% python3 -q
>>> import numpy as np
>>> import numpy.linalg as la
>>> np.set_printoptions(precision=2, suppress=True, linewidth=200, floatmode="fixed")
>>> K = np.loadtxt("data.csv", delimiter=",")
>>> print(K)
[[-0.09 -0.36  0.85  0.36]
 [-0.36  0.88  0.28  0.12]
 [ 0.85  0.28  0.34 -0.28]
 [ 0.36  0.12 -0.28  0.88]]
>>> # symmetric
>>> W1 = np.array([[2, 2, 5], [5, 3, 2], [1, 3, 3], [0, 4, 3]])
>>> beta = np.array([-1, -1, -2])
>>> H = np.maximum(K @ W1 + beta, 0)
>>> H
array([[0.00, 1.73, 0.45],
       [2.95, 2.24, 0.00],
       [2.46, 1.43, 2.99],
       [0.05, 2.76, 1.85]])
>>> print((H > 0).astype(int))
[[0 1 1]
 [1 1 0]
 [1 1 1]
 [1 1 1]]
>>> la.matrix_rank(H)
np.int64(3)
>>> cent = np.array([[-3, -4, 7], [7, 0, -8], [-5, 4, -2]])
>>> (H @ cent).round(6).argmax(axis=1)
array([0, 0, 1, 0])
>>> x = np.array([1, 1, 2])
>>> rhs = H @ x
>>> la.lstsq(H, rhs)[0]
array([1.00, 1.00, 2.00])
>>> np.round(la.pinv(H) @ H, 2) + 0
array([[1.00, 0.00, 0.00],
       [0.00, 1.00, 0.00],
       [0.00, 0.00, 1.00]])
>>> rng = np.random.default_rng(23)
>>> rhs = rhs + 0.3 * rng.normal(size=4)
>>> rhs
array([2.79, 5.25, 9.85, 5.82])
>>> beta, *_ = la.lstsq(H, rhs)
>>> [round(float(la.norm(la.solve(H.T @ H + lam * np.eye(3), H.T @ rhs))), 2) for lam in (0, 1, 10, 100)]
[2.39, 2.27, 1.71, 0.55]
>>> round(float(la.norm(rhs - H @ beta)), 2)
0.47
>>> print(np.round(H.T @ (rhs - H @ beta), 2) + 0)
[0.00 0.00 0.00]
>>> beta
array([1.13, 0.89, 1.91])
>>> A2 = K / la.norm(K, axis=1, keepdims=True)
>>> gram = A2 @ A2.T
>>> print(np.argwhere(np.triu(np.abs(gram) > 0.95, 1)))
[]
>>> la.norm(A2, axis=1)
array([1.00, 1.00, 1.00, 1.00])
>>> x = np.array([2, 1, 0, 0])
>>> rhs = K @ x
>>> rhs
array([-0.55,  0.15,  1.99,  0.85])
>>> np.round(la.solve(K, rhs + K[:, 2]), 2) + 0
array([2.00, 1.00, 1.00, 0.00])
>>> np.round(la.solve(K, rhs), 2) + 0
array([2.00, 1.00, 0.00, 0.00])
>>> arr = np.loadtxt("dump.csv", delimiter=",")
>>> arr
array([[ 10.00, -11.00,   0.00,  10.00],
       [-11.00,  14.00,   3.00, -10.00],
       [  0.00,   3.00,  10.00,   0.00],
       [ 10.00, -10.00,   0.00,  11.00]])
>>> # symmetric, so the eigenvalues are real
>>> np.allclose(arr[:-1].T @ la.lstsq(arr[:-1].T, arr[-1])[0], arr[-1])
True
>>> la.lstsq(arr[:-1].T, arr[-1])[2]
np.int32(3)
>>> np.round(arr @ la.pinv(arr) @ arr, 2) + 0
array([[ 10.00, -11.00,   0.00,  10.00],
       [-11.00,  14.00,   3.00, -10.00],
       [  0.00,   3.00,  10.00,   0.00],
       [ 10.00, -10.00,   0.00,  11.00]])
>>> x = np.array([3, 0, 3, 2])
>>> arr * x
array([[ 30.00,  -0.00,   0.00,  20.00],
       [-33.00,   0.00,   9.00, -20.00],
       [  0.00,   0.00,  30.00,   0.00],
       [ 30.00,  -0.00,   0.00,  22.00]])
>>> arr @ np.ones(4)
array([ 9.00, -4.00, 13.00, 11.00])
>>> (arr @ x).argmax()
np.int64(3)
>>> np.sign((arr @ x).round(6))
array([ 1.00, -1.00,  1.00,  1.00])
>>> arr @ (2 * x)
array([100.00, -88.00,  60.00, 104.00])
>>> print(arr @ np.eye(4)[3])
[ 10.00 -10.00   0.00  11.00]
>>> print(np.einsum("ij,ji->", arr, arr))
1177.0
>>> np.round(la.eigvals(arr).sum().real, 2)
np.float64(45.0)
>>> np.round(la.det(arr.T), 2)
np.float64(0.0)
>>> np.round(la.det(arr[::-1]), 2)
np.float64(0.0)
>>> X = np.loadtxt("m.csv", delimiter=",")
>>> X
array([[ 0.15, -0.05, -0.25,  0.25],
       [-0.05,  0.02,  0.08, -0.08],
       [-0.25,  0.08,  0.42, -0.42],
       [ 0.25, -0.08, -0.42,  0.42]])
>>> def softmax(z):
...     e = np.exp(z - z.max(axis=-1, keepdims=True))
...     return e / e.sum(axis=-1, keepdims=True)
... 
>>> softmax(10 * X[1])
array([0.13, 0.26, 0.51, 0.10])
>>> softmax(X[1])
array([0.24, 0.26, 0.27, 0.23])
>>> att = X @ X.T / np.sqrt(4)
>>> print(softmax(att))
[[0.26 0.24 0.22 0.28]
 [0.24 0.25 0.26 0.24]
 [0.22 0.26 0.31 0.20]
 [0.27 0.23 0.20 0.30]]
>>> softmax(att + np.triu(np.full(att.shape, -np.inf), 1))
array([[1.00, 0.00, 0.00, 0.00],
       [0.49, 0.51, 0.00, 0.00],
       [0.28, 0.33, 0.39, 0.00],
       [0.27, 0.23, 0.20, 0.30]])
>>> w, V = la.eigh(X)
>>> x = np.array([-3, -3, 0, 0])
>>> (np.sign(V[:, -1].round(6)) == np.sign(V[0, -1].round(6))).astype(int)
array([1, 0, 0, 1])
>>> np.round(x @ X @ x / (x @ x), 2), round(w[0], 2), w[-1]
(np.float64(0.03), np.float64(-0.0), np.float64(1.0))
>>> round(x @ X @ x, 2)
np.float64(0.6)
>>> np.round(la.eigvalsh(X[1:, 1:]), 2) + 0
array([0.00, 0.00, 0.85])
>>> V * np.maximum(w, 0) @ V.T
array([[ 0.15, -0.05, -0.25,  0.25],
       [-0.05,  0.02,  0.08, -0.08],
       [-0.25,  0.08,  0.42, -0.42],
       [ 0.25, -0.08, -0.42,  0.42]])
>>> print(round(float(np.abs(X).sum(axis=1).max()), 2), np.abs(w).max())
1.17 1.0
>>> rk = la.matrix_rank(X)
>>> rk
np.int64(1)
>>> ns = la.svd(X)[2][rk:].T
>>> print(np.allclose(X @ ns, 0))
True
>>> ns.shape
(4, 3)
>>> [int(la.matrix_rank(X[:, :j + 1])) for j in range(4)]
[1, 1, 1, 1]
>>> x = np.array([4, 9, -5, -5])
>>> (x - X @ x) @ (X @ x)
np.float64(0.0)
>>> np.abs(np.diag(la.qr(X)[1])) > 1e-9
array([ True, False, False, False])
>>> np.unique(X.round(6), axis=0).shape
(4, 4)
>>> try:
...     la.inv(X)
... except la.LinAlgError as e:
...     print("failed:", e)
... 
failed: Singular matrix
>>> X @ la.pinv(X) @ X
array([[ 0.15, -0.05, -0.25,  0.25],
       [-0.05,  0.02,  0.08, -0.08],
       [-0.25,  0.08,  0.42, -0.42],
       [ 0.25, -0.08, -0.42,  0.42]])
>>> A = np.load("arr.npy")
>>> A
array([[ 3.00,  0.00,  0.00],
       [ 0.00,  2.00, -7.00],
       [ 0.00,  9.00, -1.00]])
>>> (A != 0).astype(int)
array([[1, 0, 0],
       [0, 1, 1],
       [0, 1, 1]])
>>> np.sort(la.eigvals(A).real)
array([0.50, 0.50, 3.00])
>>> (la.matrix_power((A != 0) + (A.T != 0) + np.eye(3), 3) > 0).astype(int)
array([[1, 0, 0],
       [0, 1, 1],
       [0, 1, 1]])
>>> np.flatnonzero(la.matrix_power((A != 0) + (A.T != 0) + np.eye(3), 3)[1])
array([1, 2])
